$ python -q
>>> import numpy as np
>>> np.set_printoptions(precision=3, suppress=True, linewidth=160, legacy="1.25")
>>> m1 = np.load("block13.npy")
>>> m1
array([[ 0, -5,  3, -5,  4, -4,  0,  2,  3,  5, -3,  5,  1,  0],
       [ 0,  0, -5,  3, -5,  4, -4,  0,  2,  3,  5, -3,  5,  1],
       [ 1,  0,  0, -5,  3, -5,  4, -4,  0,  2,  3,  5, -3,  5],
       [ 5,  1,  0,  0, -5,  3, -5,  4, -4,  0,  2,  3,  5, -3],
       [-3,  5,  1,  0,  0, -5,  3, -5,  4, -4,  0,  2,  3,  5],
       [ 5, -3,  5,  1,  0,  0, -5,  3, -5,  4, -4,  0,  2,  3],
       [ 3,  5, -3,  5,  1,  0,  0, -5,  3, -5,  4, -4,  0,  2],
       [ 2,  3,  5, -3,  5,  1,  0,  0, -5,  3, -5,  4, -4,  0],
       [ 0,  2,  3,  5, -3,  5,  1,  0,  0, -5,  3, -5,  4, -4],
       [-4,  0,  2,  3,  5, -3,  5,  1,  0,  0, -5,  3, -5,  4],
       [ 4, -4,  0,  2,  3,  5, -3,  5,  1,  0,  0, -5,  3, -5],
       [-5,  4, -4,  0,  2,  3,  5, -3,  5,  1,  0,  0, -5,  3],
       [ 3, -5,  4, -4,  0,  2,  3,  5, -3,  5,  1,  0,  0, -5],
       [-5,  3, -5,  4, -4,  0,  2,  3,  5, -3,  5,  1,  0,  0]])
>>> q, Rm = np.linalg.qr(m1)
>>> np.trace(q @ q.T)
14.0
>>> q.shape, Rm.shape
((14, 14), (14, 14))
>>> np.allclose(Rm.T @ Rm, m1.T @ m1)
True
>>> np.round(abs(Rm[0, 0]), 3), np.round(np.linalg.norm(m1[:, 0]), 3)
(12.806, 12.806)
>>> m1.reshape(14, 15)
Traceback (most recent call last):
  File "<python-input-9>", line 1, in <module>
    m1.reshape(14, 15)
    ~~~~~~~~~~^^^^^^^^
ValueError: cannot reshape array of size 196 into shape (14,15)
>>> blk = m1.reshape(14, 2, -1)
>>> np.swapaxes(blk, 1, 2)[4]
array([[-3, -5],
       [ 5,  4],
       [ 1, -4],
       [ 0,  0],
       [ 0,  2],
       [-5,  3],
       [ 3,  5]])
>>> blk.sum(axis=1)
array([[ 2, -2,  8, -8,  9, -3,  0],
       [ 0,  2, -2,  8, -8,  9, -3],
       [-3,  0,  2, -2,  8, -8,  9],
       [ 9, -3,  0,  2, -2,  8, -8],
       [-8,  9, -3,  0,  2, -2,  8],
       [ 8, -8,  9, -3,  0,  2, -2],
       [-2,  8, -8,  9, -3,  0,  2],
       [ 2, -2,  8, -8,  9, -3,  0],
       [ 0,  2, -2,  8, -8,  9, -3],
       [-3,  0,  2, -2,  8, -8,  9],
       [ 9, -3,  0,  2, -2,  8, -8],
       [-8,  9, -3,  0,  2, -2,  8],
       [ 8, -8,  9, -3,  0,  2, -2],
       [-2,  8, -8,  9, -3,  0,  2]])
>>> blk[:, 0]
array([[ 0, -5,  3, -5,  4, -4,  0],
       [ 0,  0, -5,  3, -5,  4, -4],
       [ 1,  0,  0, -5,  3, -5,  4],
       [ 5,  1,  0,  0, -5,  3, -5],
       [-3,  5,  1,  0,  0, -5,  3],
       [ 5, -3,  5,  1,  0,  0, -5],
       [ 3,  5, -3,  5,  1,  0,  0],
       [ 2,  3,  5, -3,  5,  1,  0],
       [ 0,  2,  3,  5, -3,  5,  1],
       [-4,  0,  2,  3,  5, -3,  5],
       [ 4, -4,  0,  2,  3,  5, -3],
       [-5,  4, -4,  0,  2,  3,  5],
       [ 3, -5,  4, -4,  0,  2,  3],
       [-5,  3, -5,  4, -4,  0,  2]])
>>> blk.shape
(14, 2, 7)
>>> feats = np.load("m.npy")
>>> feats
array([[ 5,  6,  7,  8,  9, 10, 11, 12, 13, 14, 15, 16, 17],
       [18, 19, 20, 21, 22, 23, 24, 25, 26, 27, 28, 29, 30],
       [31, 32, 33, 34, 35, 36, 37, 38, 39, 40, 41, 42, 43],
       [44, 45, 46, 47, 48, 49, 50, 51, 52, 53, 54, 55, 56],
       [57, 58, 59, 60, 61, 62, 63, 64, 65, 66, 67, 68, 69],
       [70, 71, 72, 73, 74, 75, 76, 77, 78, 79, 80, 81, 82],
       [83, 84, 85, 86, 87, 88, 89, 90, 91, 92, 93, 94, 95]])
>>> # rank 2
>>> def softmax(z):
...     e = np.exp(z - z.max(axis=-1, keepdims=True))
...     return e / e.sum(axis=-1, keepdims=True)
... 
>>> np.round(softmax(feats[6]), 3) + 0
array([0.   , 0.   , 0.   , 0.   , 0.   , 0.001, 0.002, 0.004, 0.012, 0.031, 0.086, 0.233, 0.632])
>>> softmax(feats).sum(axis=1)
array([1., 1., 1., 1., 1., 1., 1.])
>>> scores = feats @ feats.T / np.sqrt(13)
>>> softmax(scores)[6] @ feats
array([83., 84., 85., 86., 87., 88., 89., 90., 91., 92., 93., 94., 95.])
>>> softmax(scores + np.triu(np.full(scores.shape, -np.inf), 1))
array([[1., 0., 0., 0., 0., 0., 0.],
       [0., 1., 0., 0., 0., 0., 0.],
       [0., 0., 1., 0., 0., 0., 0.],
       [0., 0., 0., 1., 0., 0., 0.],
       [0., 0., 0., 0., 1., 0., 0.],
       [0., 0., 0., 0., 0., 1., 0.],
       [0., 0., 0., 0., 0., 0., 1.]])
>>> softmax(scores).round(6).argmax(axis=1)
array([6, 6, 6, 6, 6, 6, 6])
>>> r = np.linalg.matrix_rank(feats)
>>> r
2
>>> ns = np.linalg.svd(feats)[2][r:].T
>>> np.allclose(feats @ ns, 0)
True
>>> [int(np.linalg.matrix_rank(np.delete(feats, i, axis=0))) for i in range(7)]
[2, 2, 2, 2, 2, 2, 2]
>>> np.argsort(-np.linalg.norm(feats, axis=0).round(6), kind="stable")[:3]
array([12, 11, 10])
>>> round(float(np.linalg.norm(feats, 2) / np.linalg.norm(feats)), 3)
1.0
>>> np.linalg.cond(feats) > 100
True
>>> A = np.load("out0.npy")
>>> A
array([[ 2,  2,  0,  0,  5, -5,  1,  3, -4, -3, -3],
       [ 2,  6, -3,  1, -5, -1,  1, -3, -2, -5,  1],
       [ 0, -3, -4,  4, -1, -5,  1,  1,  0,  1, -3],
       [ 0,  1,  4,  6, -1,  6,  0,  2,  3,  2,  2],
       [ 5, -5, -1, -1, -4,  4, -6,  1,  1,  3,  6],
       [-5, -1, -5,  6,  4, -6, -4,  6, -1, -5, -3],
       [ 1,  1,  1,  0, -6, -4,  2, -3,  5, -5,  0],
       [ 3, -3,  1,  2,  1,  6, -3,  2,  0, -1,  2],
       [-4, -2,  0,  3,  1, -1,  5,  0, -6,  4, -4],
       [-3, -5,  1,  2,  3, -5, -5, -1,  4, -2, -4],
       [-3,  1, -3,  2,  6, -3,  0,  2, -4, -4,  0]])
>>> # symmetric, so the eigenvalues are real
>>> q, Rm = np.linalg.qr(A)
>>> round(float(np.trace(q @ q.T)), 3)
11.0
>>> np.round(q @ Rm, 3) + 0
array([[ 2.,  2.,  0.,  0.,  5., -5.,  1.,  3., -4., -3., -3.],
       [ 2.,  6., -3.,  1., -5., -1.,  1., -3., -2., -5.,  1.],
       [ 0., -3., -4.,  4., -1., -5.,  1.,  1.,  0.,  1., -3.],
       [ 0.,  1.,  4.,  6., -1.,  6.,  0.,  2.,  3.,  2.,  2.],
       [ 5., -5., -1., -1., -4.,  4., -6.,  1.,  1.,  3.,  6.],
       [-5., -1., -5.,  6.,  4., -6., -4.,  6., -1., -5., -3.],
       [ 1.,  1.,  1.,  0., -6., -4.,  2., -3.,  5., -5.,  0.],
       [ 3., -3.,  1.,  2.,  1.,  6., -3.,  2.,  0., -1.,  2.],
       [-4., -2.,  0.,  3.,  1., -1.,  5.,  0., -6.,  4., -4.],
       [-3., -5.,  1.,  2.,  3., -5., -5., -1.,  4., -2., -4.],
       [-3.,  1., -3.,  2.,  6., -3.,  0.,  2., -4., -4.,  0.]])
>>> q.shape, Rm.shape
((11, 11), (11, 11))
>>> np.round(abs(Rm[0, 0]), 3), np.round(np.linalg.norm(A[:, 0]), 3)
(10.1, 10.1)
>>> np.allclose(Rm.T @ Rm, A.T @ A)
True
